% ipython --no-banner

In [1]: import numpy as np

In [2]: import numpy.linalg as la

In [3]: np.set_printoptions(suppress=True, linewidth=140)

In [4]: mat = np.loadtxt("a.csv", delimiter=",")

In [5]: mat
Out[5]: 
array([[-1.789,  2.507,  0.599,  2.648, -0.954],
       [-1.578,  0.009,  0.968,  1.895, -0.331],
       [-1.528,  3.055,  0.007,  1.607, -0.406],
       [ 0.723, -2.286,  0.565, -0.012, -0.335],
       [-0.584,  2.822, -0.395,  0.835, -0.29 ],
       [ 0.012,  0.796, -0.435, -0.478,  0.449],
       [-0.605,  1.128,  1.02 ,  0.385, -0.396],
       [-1.401,  2.974,  2.313,  0.03 , -1.419],
       [-1.146,  4.525, -1.607,  0.482,  0.842],
       [ 0.321,  0.221, -0.785, -0.768,  0.716],
       [-2.434,  5.578,  0.398,  2.401, -0.496],
       [-0.451, -2.416,  1.393,  0.48 , -0.122],
       [ 0.587,  0.799, -1.39 ,  0.015,  0.121],
       [ 0.09 , -0.516,  0.609, -0.368, -0.109],
       [ 1.032, -2.381, -1.996, -0.922,  1.96 ],
       [-0.273,  0.649,  1.343, -0.519, -0.221]])

In [6]: d = la.norm(mat[:, None] - mat[None], axis=-1)

In [7]: d[:5, :5].round(3)
Out[7]: 
array([[0.   , 2.716, 1.45 , 6.062, 2.503],
       [2.716, 0.   , 3.208, 3.79 , 3.447],
       [1.45 , 3.208, 0.   , 6.044, 1.31 ],
       [6.062, 3.79 , 6.044, 0.   , 5.426],
       [2.503, 3.447, 1.31 , 5.426, 0.   ]])

In [8]: np.unravel_index(d.round(6).argmax(), d.shape)
Out[8]: (np.int64(10), np.int64(14))

In [9]: d.mean(axis=1).argmax()
Out[9]: np.int64(10)

In [10]: W0 = np.load("w.npy")

In [11]: W0.round(3)
Out[11]: 
array([[ 0.058, -0.62 ,  0.508,  0.256,  0.203, -0.496],
       [ 0.642, -0.115, -0.21 ,  0.625,  0.088,  0.363],
       [-0.409, -0.096,  0.184,  0.455, -0.738,  0.194],
       [-0.058, -0.54 , -0.759, -0.112, -0.224, -0.259],
       [-0.642, -0.036, -0.221,  0.387,  0.593,  0.187],
       [ 0.029,  0.547, -0.198,  0.417, -0.062, -0.695]])

In [12]: th = np.radians(15)

In [13]: Rm = np.eye(6)

In [14]: Rm[0, 0] = Rm[5, 5] = np.cos(th)

In [15]: Rm[0, 5], Rm[5, 0] = -np.sin(th), np.sin(th)

In [16]: Rm.round(3)
Out[16]: 
array([[ 0.966,  0.   ,  0.   ,  0.   ,  0.   , -0.259],
       [ 0.   ,  1.   ,  0.   ,  0.   ,  0.   ,  0.   ],
       [ 0.   ,  0.   ,  1.   ,  0.   ,  0.   ,  0.   ],
       [ 0.   ,  0.   ,  0.   ,  1.   ,  0.   ,  0.   ],
       [ 0.   ,  0.   ,  0.   ,  0.   ,  1.   ,  0.   ],
       [ 0.259,  0.   ,  0.   ,  0.   ,  0.   ,  0.966]])

In [17]: M2 = W0 @ Rm.T

In [18]: round(float(la.det(Rm)), 3), np.round(np.trace(Rm), 3)
Out[18]: (1.0, np.float64(5.932))

In [19]: np.allclose(la.norm(W0, axis=1), la.norm(M2, axis=1))
Out[19]: True

In [20]: np.allclose(W0 @ W0.T, M2 @ M2.T)
Out[20]: True

In [21]: M2.round(3)
Out[21]: 
array([[ 0.185, -0.62 ,  0.508,  0.256,  0.203, -0.464],
       [ 0.526, -0.115, -0.21 ,  0.625,  0.088,  0.517],
       [-0.445, -0.096,  0.184,  0.455, -0.738,  0.082],
       [ 0.011, -0.54 , -0.759, -0.112, -0.224, -0.265],
       [-0.669, -0.036, -0.221,  0.387,  0.593,  0.014],
       [ 0.208,  0.547, -0.198,  0.417, -0.062, -0.663]])

In [22]: np.round(la.svd(W0, compute_uv=False), 3), np.round(la.svd(M2, compute_uv=False), 3)
Out[22]: (array([1., 1., 1., 1., 1., 1.]), array([1., 1., 1., 1., 1., 1.]))

In [23]: np.round(la.pinv(W0), 3)
Out[23]: 
array([[ 0.058,  0.642, -0.409, -0.058, -0.642,  0.029],
       [-0.62 , -0.115, -0.096, -0.54 , -0.036,  0.547],
       [ 0.508, -0.21 ,  0.184, -0.759, -0.221, -0.198],
       [ 0.256,  0.625,  0.455, -0.112,  0.387,  0.417],
       [ 0.203,  0.088, -0.738, -0.224,  0.593, -0.062],
       [-0.496,  0.363,  0.194, -0.259,  0.187, -0.695]])

In [24]: np.round(W0.T @ W0, 3) + 0
Out[24]: 
array([[1., 0., 0., 0., 0., 0.],
       [0., 1., 0., 0., 0., 0.],
       [0., 0., 1., 0., 0., 0.],
       [0., 0., 0., 1., 0., 0.],
       [0., 0., 0., 0., 1., 0.],
       [0., 0., 0., 0., 0., 1.]])

In [25]: A = np.loadtxt("block10.csv", delimiter=",")

In [26]: A
Out[26]: 
array([[ 1.,  2., -3., -1.,  0., -4.,  1., -4., -2.,  5.],
       [ 0., -3., -1.,  1.,  0.,  1.,  2., -1., -1., -2.],
       [-1., -1., -1.,  0.,  1.,  4., -5.,  2., -2., -5.],
       [-2., -1., -3.,  3., -3.,  2.,  2.,  3.,  2., -3.],
       [ 2., -1.,  0.,  3.,  3., -5.,  5.,  5.,  3.,  4.],
       [ 0.,  0.,  0.,  0.,  0.,  0., -1.,  2., -2., -2.],
       [ 0.,  0.,  0.,  0.,  0.,  1., -1.,  2., -1., -2.],
       [ 0.,  0.,  0.,  0.,  0.,  0., -1.,  1.,  1., -1.],
       [ 0.,  0.,  0.,  0.,  0.,  0.,  0.,  0.,  2., -1.],
       [ 0.,  0.,  0.,  0.,  0., -1.,  2.,  0.,  0., -1.]])

In [27]: x = np.array([2, -2, -1, -2, 2, -1, 1, -1, -1, 2])

In [28]: h1 = np.maximum(A @ x, 0)

In [29]: np.maximum(A @ (3 * x), 0)
Out[29]: array([72., 12.,  0.,  0., 48.,  0.,  0.,  0.,  0.,  3.])

In [30]: np.round(np.tanh(A @ x), 3)
Out[30]: array([ 1.   ,  0.999, -1.   , -1.   ,  1.   , -1.   , -1.   , -1.   , -0.999,  0.762])

In [31]: A.T @ h1
Out[31]: array([  56.,   20.,  -76.,   28.,   48., -173.,  114.,  -20.,   -4.,  175.])

In [32]: A * (h1 > 1e-9)[:, None]
Out[32]: 
array([[ 1.,  2., -3., -1.,  0., -4.,  1., -4., -2.,  5.],
       [ 0., -3., -1.,  1.,  0.,  1.,  2., -1., -1., -2.],
       [-0., -0., -0.,  0.,  0.,  0., -0.,  0., -0., -0.],
       [-0., -0., -0.,  0., -0.,  0.,  0.,  0.,  0., -0.],
       [ 2., -1.,  0.,  3.,  3., -5.,  5.,  5.,  3.,  4.],
       [ 0.,  0.,  0.,  0.,  0.,  0., -0.,  0., -0., -0.],
       [ 0.,  0.,  0.,  0.,  0.,  0., -0.,  0., -0., -0.],
       [ 0.,  0.,  0.,  0.,  0.,  0., -0.,  0.,  0., -0.],
       [ 0.,  0.,  0.,  0.,  0.,  0.,  0.,  0.,  0., -0.],
       [ 0.,  0.,  0.,  0.,  0., -1.,  2.,  0.,  0., -1.]])

In [33]: x = np.array([0, 3, 3, 2, 2, 2, 1, 3, 1, 2])

In [34]: target = A @ x

In [35]: target
Out[35]: array([-16., -14.,  -7.,  -1.,  30.,  -1.,   2.,   1.,   0.,  -2.])

In [36]: np.round(la.solve(A, target + A[:, 6]), 3) + 0
Out[36]: array([0., 3., 3., 2., 2., 2., 2., 3., 1., 2.])

In [37]: np.round(la.solve(A.T, A[0]), 3) + 0
Out[37]: array([1., 0., 0., 0., 0., 0., 0., 0., 0., 0.])

In [38]: left, sv, Vt = la.svd(A, full_matrices=False)

In [39]: round(float(np.sqrt((sv ** 2).sum())), 3), round(la.norm(A), 3)
Out[39]: (20.025, np.float64(20.025))

In [40]: (sv > 1e-8).sum()
Out[40]: np.int64(10)

In [41]: left.shape, sv.shape, Vt.shape
Out[41]: ((10, 10), (10,), (10, 10))

In [42]: np.round(np.abs(Vt[0]), 3)
Out[42]: array([0.185, 0.095, 0.004, 0.047, 0.126, 0.552, 0.445, 0.087, 0.151, 0.637])

In [43]: np.allclose(left * sv @ Vt, A)
Out[43]: True

In [44]: np.abs(left[:, 0]).round(6).argmax()
Out[44]: np.int64(4)

In [45]: np.round(left.T @ left, 3) + 0
Out[45]: 
array([[1., 0., 0., 0., 0., 0., 0., 0., 0., 0.],
       [0., 1., 0., 0., 0., 0., 0., 0., 0., 0.],
       [0., 0., 1., 0., 0., 0., 0., 0., 0., 0.],
       [0., 0., 0., 1., 0., 0., 0., 0., 0., 0.],
       [0., 0., 0., 0., 1., 0., 0., 0., 0., 0.],
       [0., 0., 0., 0., 0., 1., 0., 0., 0., 0.],
       [0., 0., 0., 0., 0., 0., 1., 0., 0., 0.],
       [0., 0., 0., 0., 0., 0., 0., 1., 0., 0.],
       [0., 0., 0., 0., 0., 0., 0., 0., 1., 0.],
       [0., 0., 0., 0., 0., 0., 0., 0., 0., 1.]])

In [46]: rng = np.random.default_rng(90610)

In [47]: th = rng.uniform(0, 2 * np.pi, 32)

In [48]: Q, _ = la.qr(np.array([[0.0, -0.1],
    ...:     [-0.4, 0.3],
    ...:     [2.4, -1.5],
    ...:     [0.3, 0.3],
    ...:     [-0.6, 0.0],
    ...:     [-1.3, 0.6],
    ...:     [0.8, -0.5]]))

In [49]: F = 20 * np.c_[np.cos(th), np.sin(th)] @ Q.T

In [50]: F.round(3)
Out[50]: 
array([[  3.183,  -2.788,   7.182, -14.619,  10.14 ,   2.873,   2.394],
       [ -0.565,   3.115, -16.996,   0.63 ,   2.13 ,   8.005,  -5.665],
       [  1.306,  -3.506,  17.117,  -4.225,   0.616,  -6.498,   5.706],
       [ -1.682,   3.634, -16.755,   6.107,  -2.12 ,   5.501,  -5.585],
       [  3.145,  -2.981,   8.452, -14.274,   9.679,   2.104,   2.817],
       [ -0.396,  -2.379,  15.462,   3.865,  -5.352,  -9.218,   5.154],
       [  3.03 ,  -1.517,   0.015, -14.769,  11.359,   6.431,   0.005],
       [  3.05 ,  -1.584,   0.353, -14.823,  11.348,   6.289,   0.118],
       [  2.577,  -0.424,  -5.185, -13.211,  10.96 ,   8.285,  -1.728],
       [ -1.535,   3.59 , -16.936,   5.367,  -1.523,   5.911,  -5.645],
       [ -0.002,   2.714, -16.278,  -2.023,   4.06 ,   8.812,  -5.426],
       [  2.915,  -1.18 ,  -1.663, -14.419,  11.348,   7.096,  -0.554],
       [ -2.059,   3.7  , -16.022,   8.033,  -3.714,   4.304,  -5.341],
       [ -0.968,   3.348, -17.187,   2.57 ,   0.667,   7.253,  -5.729],
       [ -3.169,   2.872,  -7.721,  14.486,  -9.955,  -2.553,  -2.574],
       [  0.619,   2.173, -14.894,  -4.881,   6.046,   9.383,  -4.965],
       [  2.925,  -1.208,  -1.529, -14.453,  11.353,   7.045,  -0.51 ],
       [ -2.969,   1.329,   0.93 ,  14.59 , -11.366,  -6.813,   0.31 ],
       [  2.638,  -3.615,  13.778, -11.137,   6.447,  -1.858,   4.593],
       [  0.613,  -3.145,  17.033,  -0.857,  -1.961,  -7.924,   5.678],
       [ -0.654,  -2.14 ,  14.798,   5.037,  -6.151,  -9.405,   4.933],
       [ -3.085,   3.152,  -9.659,  13.832,  -9.154,  -1.324,  -3.22 ],
       [ -1.686,   3.634, -16.75 ,   6.123,  -2.133,   5.491,  -5.583],
       [ -2.617,   3.624, -13.893,  11.022,  -6.341,   1.964,  -4.631],
       [  3.184,  -2.783,   7.147, -14.627,  10.152,   2.894,   2.382],
       [ -1.649,   3.625, -16.8  ,   5.94 ,  -1.985,   5.595,  -5.6  ],
       [  3.195,  -2.377,   4.677, -14.993,  10.813,   4.257,   1.559],
       [  2.911,  -3.421,  11.795, -12.717,   7.968,  -0.203,   3.932],
       [ -0.358,  -2.413,  15.552,   3.688,  -5.229,  -9.184,   5.184],
       [ -2.203,  -0.231,   7.992,  11.737, -10.258,  -9.009,   2.664],
       [  0.87 ,   1.925, -14.156,  -6.009,   6.8  ,   9.516,  -4.719],
       [  1.566,  -3.6  ,  16.902,  -5.52 ,   1.646,  -5.828,   5.634]])

In [51]: G = np.cov(F, rowvar=False)

In [52]: np.round(np.median(F, axis=0), 3)
Out[52]: array([ 0.305, -0.802, -0.757, -1.44 ,  1.157,  3.575, -0.252])

In [53]: np.round(la.eigvalsh(G)[::-1], 3) + 0
Out[53]: array([234.923, 165.906,   0.   ,   0.   ,   0.   ,   0.   ,   0.   ])

In [54]: np.round(F.std(axis=0), 3)
Out[54]: array([ 2.209,  2.794, 12.67 , 10.142,  7.395,  6.303,  4.223])

In [55]: M2 = F + rng.integers(-2, 3, (32, 2)) @ rng.integers(-2, 3, (2, 7))

In [56]: M2.round(3)
Out[56]: 
array([[ -1.817,  -5.788,   7.182, -10.619,  13.14 ,   0.873,  -0.606],
       [  0.435,   6.115, -13.996,   1.63 ,  -0.87 ,  12.005,  -2.665],
       [  0.306,  -2.506,  19.117,  -2.225,  -0.384,  -4.498,   6.706],
       [ -0.682,   6.634, -13.755,   7.107,  -5.12 ,   9.501,  -2.585],
       [  6.145,  -1.981,   7.452, -17.274,   8.679,   2.104,   3.817],
       [ -4.396,  -6.379,  13.462,   5.865,  -1.352, -13.218,   1.154],
       [ -1.97 ,  -4.517,   0.015, -10.769,  14.359,   4.431,  -2.995],
       [ -0.95 ,  -5.584,  -1.647, -12.823,  15.348,   2.289,  -3.882],
       [ -1.423,  -4.424,  -7.185, -11.211,  14.96 ,   4.285,  -5.728],
       [ -5.535,  -0.41 , -18.936,   7.367,   2.477,   1.911,  -9.645],
       [ -0.002,   2.714, -16.278,  -2.023,   4.06 ,   8.812,  -5.426],
       [  8.915,   0.82 ,  -3.663, -20.419,   9.348,   7.096,   1.446],
       [ -6.059,  -0.3  , -18.022,  10.033,   0.286,   0.304,  -9.341],
       [ -3.968,   2.348, -16.187,   5.57 ,   1.667,   7.253,  -6.729],
       [  2.831,   4.872,  -9.721,   8.486, -11.955,  -2.553,  -0.574],
       [  4.619,   2.173, -17.894,  -9.881,   6.046,   7.383,  -4.965],
       [ -0.075,  -6.208,  -5.529, -14.453,  16.353,   1.045,  -5.51 ],
       [ -1.969,   0.329,  -1.07 ,  12.59 , -10.366,  -8.813,  -0.69 ],
       [  5.638,   1.385,  17.778, -11.137,   1.447,   4.142,   9.593],
       [  1.613,  -0.145,  20.033,   0.143,  -4.961,  -3.924,   8.678],
       [ -4.654,  -6.14 ,  12.798,   7.037,  -2.151, -13.405,   0.933],
       [  1.915,   6.152,  -9.659,   9.832, -12.154,   0.676,  -0.22 ],
       [ -4.686,   2.634, -15.75 ,   9.123,  -1.133,   5.491,  -6.583],
       [ -3.617,   4.624, -11.893,  13.022,  -7.341,   3.964,  -3.631],
       [  4.184,   0.217,  10.147, -13.627,   7.152,   6.894,   5.382],
       [  1.351,   4.625, -17.8  ,   2.94 ,  -2.985,   5.595,  -4.6  ],
       [  7.195,   1.623,   6.677, -16.993,   6.813,   8.257,   5.559],
       [  0.911,  -5.421,  10.795, -11.717,   9.968,  -2.203,   1.932],
       [  3.642,   1.587,  17.552,   1.688,  -9.229,  -5.184,   9.184],
       [  2.797,   2.769,   7.992,   7.737, -13.258,  -7.009,   5.664],
       [  3.87 ,   2.925, -15.156,  -9.009,   5.8  ,   9.516,  -3.719],
       [  3.566,  -1.6  ,  17.902,  -6.52 ,  -0.354,  -3.828,   7.634]])

In [57]: np.round(la.svd(M2 - F, compute_uv=False), 3) + 0
Out[57]: array([39.032, 19.71 ,  0.   ,  0.   ,  0.   ,  0.   ,  0.   ])
